In [1]: import numpy as np

In [2]: np.set_printoptions(precision=3, suppress=True, linewidth=140)

In [3]: def rnd(a):
   ...:     return np.round(a, 3) + 0
   ...: 

In [4]: A = np.load("case6.npy")

In [5]: rnd(A)
Out[5]: 
array([[ 0.226,  0.218,  0.301, -0.07 ,  0.052,  0.438,  0.036,  0.049,  0.137,  0.111],
       [ 0.218,  0.11 , -0.192, -0.008,  0.504, -0.019,  0.274,  0.517, -0.096,  0.091],
       [ 0.301, -0.192, -0.463,  0.124,  0.258, -0.083, -0.132, -0.264,  0.281,  0.555],
       [-0.07 , -0.008,  0.124, -0.386,  0.339, -0.203,  0.312,  0.752, -0.072,  0.133],
       [ 0.052,  0.504,  0.258,  0.339, -0.26 ,  0.075,  0.233,  0.361, -0.101,  0.499],
       [ 0.438, -0.019, -0.083, -0.203,  0.075,  0.654, -0.392, -0.207, -0.221, -0.169],
       [ 0.036,  0.274, -0.132,  0.312,  0.233, -0.392, -0.019,  0.61 , -0.738, -0.216],
       [ 0.049,  0.517, -0.264,  0.752,  0.361, -0.207,  0.61 ,  0.489, -0.247, -0.245],
       [ 0.137, -0.096,  0.281, -0.072, -0.101, -0.221, -0.738, -0.247, -0.114,  0.386],
       [ 0.111,  0.091,  0.555,  0.133,  0.499, -0.169, -0.216, -0.245,  0.386, -0.237]])

In [6]: rnd(np.linalg.norm(A, axis=1))
Out[6]: array([0.651, 0.843, 0.951, 1.005, 0.977, 0.973, 1.167, 1.346, 0.969, 0.967])

In [7]: rnd(np.linalg.norm(A, 1)), rnd(np.linalg.norm(A, np.inf))
Out[7]: (np.float64(3.742), np.float64(3.742))

In [8]: rnd(A[8] @ A[4])
Out[8]: np.float64(-0.041)

In [9]: rnd(np.linalg.norm(A, 2))
Out[9]: np.float64(2.0)

In [10]: rnd(np.linalg.norm(A) ** 2 / np.linalg.norm(A, 2) ** 2)
Out[10]: np.float64(2.5)

In [11]: rnd(np.linalg.norm(A[8], 1)), rnd(np.linalg.norm(A[8], np.inf))
Out[11]: (np.float64(2.393), np.float64(0.738))

In [12]: rnd(np.linalg.norm(A[8] - A[4]))
Out[12]: np.float64(1.406)

In [13]: rnd(np.linalg.norm(A, axis=0))
Out[13]: array([0.651, 0.843, 0.951, 1.005, 0.977, 0.973, 1.167, 1.346, 0.969, 0.967])

In [14]: W0 = np.loadtxt("out5.csv", delimiter=",")

In [15]: W0
Out[15]: 
array([[-0.462,  0.537, -0.197,  0.   ],
       [ 0.446, -0.686,  0.273,  0.31 ],
       [-0.943, -0.578,  0.217,  0.998],
       [-0.935,  0.998, -0.808, -0.922],
       [-0.43 ,  0.397, -0.139,  0.159],
       [ 0.935, -0.991,  0.716,  0.664],
       [-0.925,  0.933, -0.508,  0.31 ],
       [ 0.197, -0.235,  0.08 ,  0.   ],
       [-0.291,  0.77 , -0.327, -0.664],
       [ 0.716, -0.94 ,  0.523,  0.664],
       [ 0.217, -0.867,  0.414,  0.856],
       [ 0.762, -0.834,  0.38 ,  0.   ],
       [ 0.675,  0.537, -0.197, -0.958],
       [-0.493,  0.119, -0.04 ,  0.565],
       [-0.08 ,  0.345, -0.119, -0.31 ],
       [ 0.945, -0.94 ,  0.523, -0.446],
       [ 0.462, -0.537,  0.197,  0.   ],
       [ 0.327, -0.493,  0.178,  0.159]])

In [16]: P = W0 @ np.linalg.solve(W0.T @ W0, W0.T)

In [17]: rnd(np.trace(P))
Out[17]: np.float64(4.0)

In [18]: np.allclose(P @ P, P)
Out[18]: True

In [19]: rnd(np.linalg.eigvalsh(P))
Out[19]: array([0., 0., 0., 0., 0., 0., 0., 0., 0., 0., 0., 0., 0., 0., 1., 1., 1., 1.])

In [20]: rnd(P @ W0[:, 2])
Out[20]: 
array([-0.197,  0.273,  0.217, -0.808, -0.139,  0.716, -0.508,  0.08 , -0.327,  0.523,  0.414,  0.38 , -0.197, -0.04 , -0.119,  0.523,
        0.197,  0.178])

In [21]: Y = np.c_[W0[:, :1] @ np.array([[2]]), np.array([0, 0, 1, 3, 5, 5, 2, 5, 0, 1, 1, 3, 0, 2, 2, 1, 2, 3])]

In [22]: Y
Out[22]: 
array([[-0.924,  0.   ],
       [ 0.892,  0.   ],
       [-1.886,  1.   ],
       [-1.87 ,  3.   ],
       [-0.86 ,  5.   ],
       [ 1.87 ,  5.   ],
       [-1.85 ,  2.   ],
       [ 0.394,  5.   ],
       [-0.582,  0.   ],
       [ 1.432,  1.   ],
       [ 0.434,  1.   ],
       [ 1.524,  3.   ],
       [ 1.35 ,  0.   ],
       [-0.986,  2.   ],
       [-0.16 ,  2.   ],
       [ 1.89 ,  1.   ],
       [ 0.924,  2.   ],
       [ 0.654,  3.   ]])

In [23]: np.linalg.matrix_rank(Y)
Out[23]: np.int64(2)

In [24]: rnd(np.linalg.norm(Y - W0 @ np.linalg.lstsq(W0, Y)[0], axis=0))
Out[24]: array([ 0.   , 10.712])

In [25]: rnd(np.linalg.lstsq(W0, Y[:, 0])[0])
Out[25]: array([2., 0., 0., 0.])

In [26]: rnd(np.linalg.norm(np.linalg.qr(W0)[0].T @ Y, axis=0) ** 2 / ((Y ** 2).sum(axis=0) + 1e-12))
Out[26]: array([1.   , 0.059])

In [27]: vec = np.array([3, -3])

In [28]: target = Y @ vec

In [29]: rnd(np.linalg.lstsq(Y, target)[0])
Out[29]: array([ 3., -3.])

In [30]: rnd(np.linalg.solve(Y.T @ Y, Y.T @ target))
Out[30]: array([ 3., -3.])

In [31]: rng = np.random.default_rng(656147)

In [32]: target = target + 0.02 * rng.normal(size=18)

In [33]: rnd(target)
Out[33]: 
array([ -2.768,   2.654,  -8.68 , -14.613, -17.598,  -9.371, -11.54 , -13.829,  -1.766,   1.306,  -1.683,  -4.436,   4.005,  -8.943,
        -6.469,   2.67 ,  -3.231,  -7.061])

In [34]: b, *_ = np.linalg.lstsq(Y, target)

In [35]: rnd(Y.T @ (target - Y @ b))
Out[35]: array([0., 0.])

In [36]: [round(float(np.linalg.norm(np.linalg.solve(Y.T @ Y + lam * np.eye(2), Y.T @ target))), 2) for lam in (0, 1, 10, 100)]
Out[36]: [4.24, 4.15, 3.51, 1.7]

In [37]: b.round()
Out[37]: array([ 3., -3.])

In [38]: Ac = (W0 - W0.mean(axis=0)) / W0.std(axis=0)

In [39]: np.argwhere(np.abs(Ac) > 2)
Out[39]: array([[3, 2]])

In [40]: rnd(Ac.std(axis=0))
Out[40]: array([1., 1., 1., 1.])

In [41]: b = np.linalg.lstsq(np.delete(Ac, 2, axis=1), Ac[:, 2])[0]

In [42]: np.abs(b).argmax()
Out[42]: np.int64(1)

In [43]: rnd(b)
Out[43]: array([ 0.386, -0.538,  0.273])

In [44]: cov = np.cov(W0, rowvar=False)

In [45]: rnd(cov)
Out[45]: 
array([[ 0.424, -0.326,  0.194, -0.01 ],
       [-0.326,  0.505, -0.269, -0.23 ],
       [ 0.194, -0.269,  0.155,  0.128],
       [-0.01 , -0.23 ,  0.128,  0.328]])

In [46]: rnd(np.linalg.eigvalsh(cov)[::-1])
Out[46]: array([0.998, 0.372, 0.035, 0.005])

In [47]: rnd(np.corrcoef(W0[:, 2], W0[:, 1])[0, 1])
Out[47]: np.float64(-0.964)

In [48]: np.argsort(-W0.std(axis=0).round(6), kind="stable")
Out[48]: array([1, 0, 3, 2])

In [49]: J = np.load("test2.npy")

In [50]: J
Out[50]: 
array([[ 1.327,  0.674, -1.019,  1.375, -0.567],
       [ 0.718,  0.334, -0.745,  0.868, -0.46 ],
       [-1.598, -0.935,  1.074, -1.426,  0.487],
       [ 1.267,  0.873, -1.541,  1.464, -0.796],
       [-0.922, -0.597,  1.279, -1.218,  0.729],
       [-0.961, -0.34 ,  0.59 , -0.935,  0.354],
       [ 1.295,  0.789, -1.513,  1.544, -0.842],
       [-0.949, -0.518,  0.46 , -0.706,  0.157],
       [-1.588, -0.789,  0.979, -1.431,  0.504],
       [ 0.225,  0.058, -0.316,  0.352, -0.232],
       [-1.9  , -1.205,  1.56 , -1.848,  0.739],
       [ 1.457,  0.939, -3.069,  2.518, -1.868],
       [-0.477, -0.533, -0.079, -0.005, -0.291],
       [-0.34 , -0.61 ,  1.584, -0.883,  0.835],
       [-1.678, -1.326,  3.156, -2.545,  1.756],
       [-2.757, -1.618,  2.913, -3.081,  1.573],
       [-0.004, -0.056, -0.023,  0.078, -0.059],
       [ 1.058,  0.603,  0.416,  0.213,  0.492],
       [ 1.724,  1.075, -2.567,  2.372, -1.489],
       [ 2.483,  1.435, -3.199,  3.196, -1.87 ],
       [ 0.739,  0.589, -1.339,  1.045, -0.714],
       [-0.575, -0.418,  0.665, -0.633,  0.321],
       [-2.11 , -1.448,  1.861, -2.088,  0.882],
       [-1.639, -1.078,  1.621, -1.689,  0.784],
       [-0.251, -0.19 ,  0.209, -0.167,  0.049],
       [ 1.218,  0.637, -1.263,  1.43 , -0.739],
       [-1.021, -0.75 ,  1.556, -1.399,  0.866],
       [ 0.162,  0.037,  0.775, -0.403,  0.571]])

In [51]: idx = rng.permutation(5)

In [52]: Y = J[:, idx] * rng.choice([-1, 1], 5)

In [53]: Y
Out[53]: 
array([[ 1.327, -0.674,  1.375, -0.567,  1.019],
       [ 0.718, -0.334,  0.868, -0.46 ,  0.745],
       [-1.598,  0.935, -1.426,  0.487, -1.074],
       [ 1.267, -0.873,  1.464, -0.796,  1.541],
       [-0.922,  0.597, -1.218,  0.729, -1.279],
       [-0.961,  0.34 , -0.935,  0.354, -0.59 ],
       [ 1.295, -0.789,  1.544, -0.842,  1.513],
       [-0.949,  0.518, -0.706,  0.157, -0.46 ],
       [-1.588,  0.789, -1.431,  0.504, -0.979],
       [ 0.225, -0.058,  0.352, -0.232,  0.316],
       [-1.9  ,  1.205, -1.848,  0.739, -1.56 ],
       [ 1.457, -0.939,  2.518, -1.868,  3.069],
       [-0.477,  0.533, -0.005, -0.291,  0.079],
       [-0.34 ,  0.61 , -0.883,  0.835, -1.584],
       [-1.678,  1.326, -2.545,  1.756, -3.156],
       [-2.757,  1.618, -3.081,  1.573, -2.913],
       [-0.004,  0.056,  0.078, -0.059,  0.023],
       [ 1.058, -0.603,  0.213,  0.492, -0.416],
       [ 1.724, -1.075,  2.372, -1.489,  2.567],
       [ 2.483, -1.435,  3.196, -1.87 ,  3.199],
       [ 0.739, -0.589,  1.045, -0.714,  1.339],
       [-0.575,  0.418, -0.633,  0.321, -0.665],
       [-2.11 ,  1.448, -2.088,  0.882, -1.861],
       [-1.639,  1.078, -1.689,  0.784, -1.621],
       [-0.251,  0.19 , -0.167,  0.049, -0.209],
       [ 1.218, -0.637,  1.43 , -0.739,  1.263],
       [-1.021,  0.75 , -1.399,  0.866, -1.556],
       [ 0.162, -0.037, -0.403,  0.571, -0.775]])

In [54]: U, _, VT = np.linalg.svd(J.T @ Y)

In [55]: rnd(U @ VT)
Out[55]: 
array([[ 1.,  0.,  0.,  0.,  0.],
       [ 0., -1.,  0.,  0.,  0.],
       [ 0.,  0.,  0.,  0., -1.],
       [ 0.,  0.,  1.,  0.,  0.],
       [ 0.,  0.,  0.,  1.,  0.]])

In [56]: rnd(np.linalg.lstsq(J, Y)[0])
Out[56]: 
array([[ 1.,  0.,  0.,  0.,  0.],
       [ 0., -1.,  0.,  0.,  0.],
       [ 0.,  0.,  0.,  0., -1.],
       [ 0.,  0.,  1.,  0.,  0.],
       [ 0.,  0.,  0.,  1.,  0.]])
